$ python -q
>>> import numpy as np
>>> from numpy import linalg as LA
>>> np.set_printoptions(suppress=True, linewidth=140)
>>> K = np.load("sample13.npy")
>>> K
array([[ 0,  0,  5,  3],
       [ 0,  0,  4,  2],
       [ 0,  0,  0, -3],
       [ 0,  0,  0,  0]])
>>> LA.lstsq(K[:-1].T, K[-1])[2]
np.int32(2)
>>> try:
...     LA.inv(K)
... except LA.LinAlgError as e:
...     print(repr(e))
... 
LinAlgError('Singular matrix')
>>> np.round(np.trace(LA.pinv(K) @ K), 2)
np.float64(2.0)
>>> K.inv()
Traceback (most recent call last):
  File "<python-input-8>", line 1, in <module>
    K.inv()
    ^^^^^
AttributeError: 'numpy.ndarray' object has no attribute 'inv'
>>> np.allclose(K @ K.T, K.T @ K)
False
>>> np.trace(K)
np.int64(0)
>>> round(np.abs(LA.eigvals(K)).max(), 2)
np.float64(0.0)
>>> np.allclose(K, K.T)
False
>>> np.round(np.sort(LA.eigvals(K)), 2)
array([0., 0., 0., 0.])
>>> LA.matrix_rank(K - K[0, 0] * np.eye(4))
np.int64(2)
>>> rng = np.random.default_rng(45427)
>>> z = rng.permutation(4)
>>> z
array([1, 2, 0, 3])
>>> A2 = K[z][:, z]
>>> np.allclose(A2, K)
False
>>> A2
array([[ 0,  4,  0,  2],
       [ 0,  0,  0, -3],
       [ 0,  5,  0,  3],
       [ 0,  0,  0,  0]])
>>> np.round(np.sort(np.abs(LA.eigvals(A2))), 2)
array([0., 0., 0., 0.])
>>> round(LA.det(A2), 2), np.round(LA.det(K[z]), 2)
(np.float64(0.0), np.float64(0.0))
>>> np.diag(A2)
array([0, 0, 0, 0])
>>> feats = np.load("case14.npy")
>>> feats
array([[ -6.,  26.,  -3., -10.],
       [-13.,   1.,  13., -10.],
       [-26.,  20.,  17., -20.],
       [-26.,  -6.,  26., -16.]])
>>> z = rng.permutation(4)
>>> A2 = feats[:, z] * rng.choice([-1, 1], 4)
>>> A2
array([[-10.,   6., -26.,   3.],
       [-10.,  13.,  -1., -13.],
       [-20.,  26., -20., -17.],
       [-16.,  26.,   6., -26.]])
>>> U, _, Vh = LA.svd(feats.T @ A2)
>>> z
array([3, 0, 1, 2])
>>> proj = np.triu(np.array([[-3, 2, -2, -5], [-4, -2, 2, 5], [-5, -1, 5, 4], [0, 1, -1, 5]]), 1) + np.eye(4)
>>> A2 = proj @ feats @ LA.inv(proj)
>>> print(proj @ feats - feats @ proj)
[[ 156.    4. -202.  -48.]
 [-182.   36.  136. -242.]
 [-104.   28.   12. -362.]
 [   0.   52.  -40. -204.]]
>>> round(LA.det(A2), 2)
np.float64(1512.0)
>>> A2
array([[  150.,  -282.,   723.,  -642.],
       [ -195.,   401., -1015.,   950.],
       [ -130.,   256.,  -651.,   590.],
       [  -26.,    46.,  -118.,    96.]])
>>> np.trace(A2), np.trace(feats)
(np.float64(-4.0), np.float64(-4.0))
>>> U, s, Vh = LA.svd(K)
>>> print(s.round(2) + 0)
[7.51 2.57 0.   0.  ]
>>> A2 = U[:, :2] @ np.diag(s[:2]) @ Vh[:2]
>>> print(round(LA.norm(K - A2) / LA.norm(K), 2))
0.0
